$ python -q
>>> import numpy as np
>>> from numpy import linalg as LA
>>> np.set_printoptions(suppress=True, linewidth=100)
>>> tidy = lambda a: np.round(a, 3) + 0
>>> W0 = np.loadtxt("m.csv", delimiter=",")
>>> tidy(W0)
array([[0.091, 0.273, 0.091],
       [0.273, 0.818, 0.273],
       [0.091, 0.273, 0.091]])
>>> x0 = np.array([3, 8, 4])
>>> tidy(LA.eigvalsh(2 * W0 - np.eye(3)))
array([-1., -1.,  1.])
>>> tidy(W0 @ x0)
array([2.818, 8.455, 2.818])
>>> print(np.trace(W0))
1.0
>>> tidy(W0 @ W0 @ x0)
array([2.818, 8.455, 2.818])
>>> LA.matrix_rank(W0, rtol=0.1)
np.int64(1)
>>> data = np.loadtxt("out4.csv", delimiter=",")
>>> data
array([[160.384, 179.807, 118.599],
       [161.542, 180.368, 120.173],
       [160.285, 181.582, 120.164],
       [159.45 , 177.935, 120.224],
       [160.863, 178.666, 119.507],
       [158.151, 179.436, 119.931],
       [160.125, 179.981, 120.117],
       [160.833, 180.707, 120.39 ],
       [161.169, 179.484, 120.997],
       [160.857, 180.094, 121.164],
       [160.238, 181.916, 119.691],
       [158.632, 179.38 , 120.928],
       [160.806, 179.939, 120.137],
       [159.334, 180.263, 120.102],
       [159.567, 179.991, 119.024]])
>>> Xc = data - data.mean(axis=0)
>>> V = LA.svd(Xc)[2][:1]
>>> B = Xc - Xc @ V.T @ V
>>> tidy(np.diag(V.T @ V))
array([0.412, 0.587, 0.   ])
>>> tidy(B.std(axis=0))
array([0.628, 0.528, 0.667])
>>> tidy((Xc @ V.T).std(axis=0))
array([1.052])
>>> G = np.cov(data, rowvar=False)
>>> print(tidy(np.corrcoef(data[:, 0], data[:, 1])[0, 1]))
0.239
>>> G.shape
(3, 3)
>>> np.argwhere(np.triu(np.abs(np.corrcoef(data.T)) > 0.8, 1))
array([], shape=(0, 2), dtype=int64)
>>> x0 = np.array([0, 5, -3])
>>> y = data @ x0
>>> coef, lr = np.zeros(3), 1 / LA.norm(data, 2) ** 2
>>> for i in range(12):
...     coef -= lr * data.T @ (data @ coef - y)
...     if i % 2 == 0: print(i, round(LA.norm(data @ coef - y), 3))
... 
0 17.245
2 17.245
4 17.244
6 17.244
8 17.244
10 17.243
>>> tidy(coef)
array([1.193, 1.341, 0.894])
>>> tidy(LA.cond(data))
np.float64(366.613)
>>> x0 = np.array([1, 2, 3])
>>> (data @ x0).argmax()
np.int64(9)
>>> LA.norm(data @ x0) <= LA.norm(data, 2) * LA.norm(x0) + 1e-9
np.True_
>>> np.sign((data @ x0).round(6))
array([1., 1., 1., 1., 1., 1., 1., 1., 1., 1., 1., 1., 1., 1., 1.])
>>> K = np.load("test9.npy")
>>> K
array([[12,  2,  3,  2],
       [16,  2,  4,  3],
       [16,  1,  4,  0]])
>>> W1 = np.array([[0, -5, -1, -3, 3],
...     [-3, 1, -4, 2, 2],
...     [2, -5, -1, 3, 2],
...     [2, 5, -3, 4, -5]])
>>> coef = np.array([-2, 2, 1, -4, -3])
>>> act = np.maximum(K @ W1 + coef, 0)
>>> LA.matrix_rank(act)
np.int64(2)
>>> (act > 0).astype(int)
array([[1, 0, 0, 0, 1],
       [1, 0, 0, 0, 1],
       [1, 0, 0, 0, 1]])
>>> cent = np.array([[2, 2], [0, 2], [2, 0], [-2, 1], [-1, -2]])
>>> act @ cent
array([[ -29,  -62],
       [ -30,  -72],
       [ -49, -104]])
>>> print((act @ cent).round(6).argmax(axis=1))
[0 0 0]
